$ ipython --no-banner

In [1]: import numpy as np

In [2]: np.set_printoptions(precision=2, suppress=True, linewidth=120, sign=" ")

In [3]: tidy = lambda a: np.round(a, 2) + 0

In [4]: m1 = np.loadtxt("dump.csv", delimiter=",")

In [5]: tidy(m1)
Out[5]: 
array([[  1.27,   3.93,  -1.47,  -0.67,   5.67,  -3.6 ,   6.6 ,   0.8 ],
       [  1.1 ,   4.61,  -1.8 ,  -1.51,   6.51,  -5.11,   8.11,   0.3 ],
       [  2.56,  -1.23,   1.11,   5.79,  -0.79,   8.01,  -5.01,   4.67],
       [  0.75,   6.  ,  -2.5 ,  -3.25,   8.25,  -8.26,  11.26,  -0.75],
       [  3.46,  -4.85,   2.92,  10.31,  -5.31,  16.16, -13.16,   7.39],
       [  3.64,  -5.56,   3.28,  11.2 ,  -6.2 ,  17.77, -14.77,   7.92],
       [  0.64,   6.42,  -2.71,  -3.78,   8.78,  -9.2 ,  12.2 ,  -1.07],
       [  2.73,  -1.94,   1.47,   6.67,  -1.67,   9.61,  -6.61,   5.2 ],
       [  2.29,  -0.16,   0.58,   4.45,   0.55,   5.61,  -2.61,   3.87],
       [  2.64,  -1.57,   1.28,   6.21,  -1.21,   8.78,  -5.78,   4.93],
       [  2.94,  -2.74,   1.87,   7.68,  -2.68,  11.42,  -8.42,   5.81],
       [  2.31,  -0.25,   0.62,   4.56,   0.44,   5.81,  -2.81,   3.94],
       [  3.14,  -3.58,   2.29,   8.72,  -3.72,  13.3 , -10.3 ,   6.43],
       [  2.5 ,  -1.02,   1.01,   5.52,  -0.52,   7.54,  -4.54,   4.51],
       [  2.55,  -1.18,   1.09,   5.73,  -0.73,   7.91,  -4.91,   4.64],
       [  2.19,   0.24,   0.38,   3.95,   1.05,   4.71,  -1.71,   3.57],
       [  1.49,   3.03,  -1.01,   0.47,   4.53,  -1.56,   4.56,   1.48],
       [  0.52,   6.9 ,  -2.95,  -4.38,   9.38, -10.28,  13.28,  -1.43],
       [  1.42,   3.32,  -1.16,   0.1 ,   4.9 ,  -2.21,   5.21,   1.26],
       [  0.17,   8.33,  -3.66,  -6.16,  11.16, -13.49,  16.49,  -2.5 ],
       [  4.05,  -7.2 ,   4.1 ,  13.25,  -8.25,  21.45, -18.45,   9.15],
       [  0.53,   6.87,  -2.94,  -4.34,   9.34, -10.21,  13.21,  -1.4 ],
       [  3.3 ,  -4.21,   2.61,   9.52,  -4.52,  14.73, -11.73,   6.91],
       [  3.02,  -3.09,   2.05,   8.12,  -3.12,  12.21,  -9.21,   6.07],
       [  2.7 ,  -1.81,   1.41,   6.51,  -1.51,   9.33,  -6.33,   5.11],
       [  0.41,   7.35,  -3.17,  -4.94,   9.94, -11.28,  14.28,  -1.76],
       [  3.62,  -5.5 ,   3.25,  11.12,  -6.12,  17.62, -14.62,   7.87],
       [  1.57,   2.72,  -0.86,   0.85,   4.15,  -0.87,   3.87,   1.71],
       [  0.85,   5.61,  -2.31,  -2.77,   7.77,  -7.38,  10.38,  -0.46],
       [  4.63,  -9.53,   5.27,  16.16, -11.16,  26.69, -23.69,  10.9 ],
       [  4.  ,  -6.99,   3.99,  12.98,  -7.98,  20.97, -17.97,   8.99],
       [  2.71,  -1.83,   1.42,   6.54,  -1.54,   9.38,  -6.38,   5.13],
       [  1.69,   2.24,  -0.62,   1.44,   3.56,   0.2 ,   2.8 ,   2.07],
       [  1.32,   3.73,  -1.36,  -0.41,   5.41,  -3.14,   6.14,   0.95],
       [  3.  ,  -3.  ,   2.  ,   8.  ,  -3.  ,  11.99,  -8.99,   6.  ],
       [  2.62,  -1.47,   1.24,   6.09,  -1.09,   8.56,  -5.56,   4.85],
       [  2.53,  -1.12,   1.06,   5.65,  -0.65,   7.77,  -4.77,   4.59],
       [  2.76,  -2.05,   1.52,   6.81,  -1.81,   9.86,  -6.86,   5.29],
       [  1.63,   2.5 ,  -0.75,   1.13,   3.87,  -0.37,   3.37,   1.88],
       [  1.71,   2.17,  -0.59,   1.54,   3.46,   0.36,   2.64,   2.12],
       [  1.37,   3.51,  -1.25,  -0.13,   5.13,  -2.64,   5.64,   1.12],
       [  2.77,  -2.07,   1.54,   6.84,  -1.84,   9.91,  -6.91,   5.3 ],
       [  1.18,   4.26,  -1.63,  -1.08,   6.08,  -4.34,   7.34,   0.55],
       [  2.85,  -2.4 ,   1.7 ,   7.26,  -2.26,  10.66,  -7.66,   5.55],
       [  1.29,   3.84,  -1.42,  -0.55,   5.55,  -3.39,   6.39,   0.87],
       [  1.15,   4.39,  -1.69,  -1.24,   6.24,  -4.62,   7.62,   0.46],
       [  2.93,  -2.71,   1.85,   7.64,  -2.64,  11.35,  -8.35,   5.78],
       [  3.15,  -3.61,   2.3 ,   8.76,  -3.76,  13.37, -10.37,   6.46]])

In [6]: t3 = np.stack([m1, -2 * m1, m1[::-1]])

In [7]: np.linalg.matrix_rank(t3.reshape(3, -1))
Out[7]: np.int64(2)

In [8]: tidy(np.linalg.norm(t3, axis=(1, 2)))
Out[8]: array([ 127.04,  254.07,  127.04])

In [9]: (t3 @ m1.T).shape
Out[9]: (3, 48, 48)
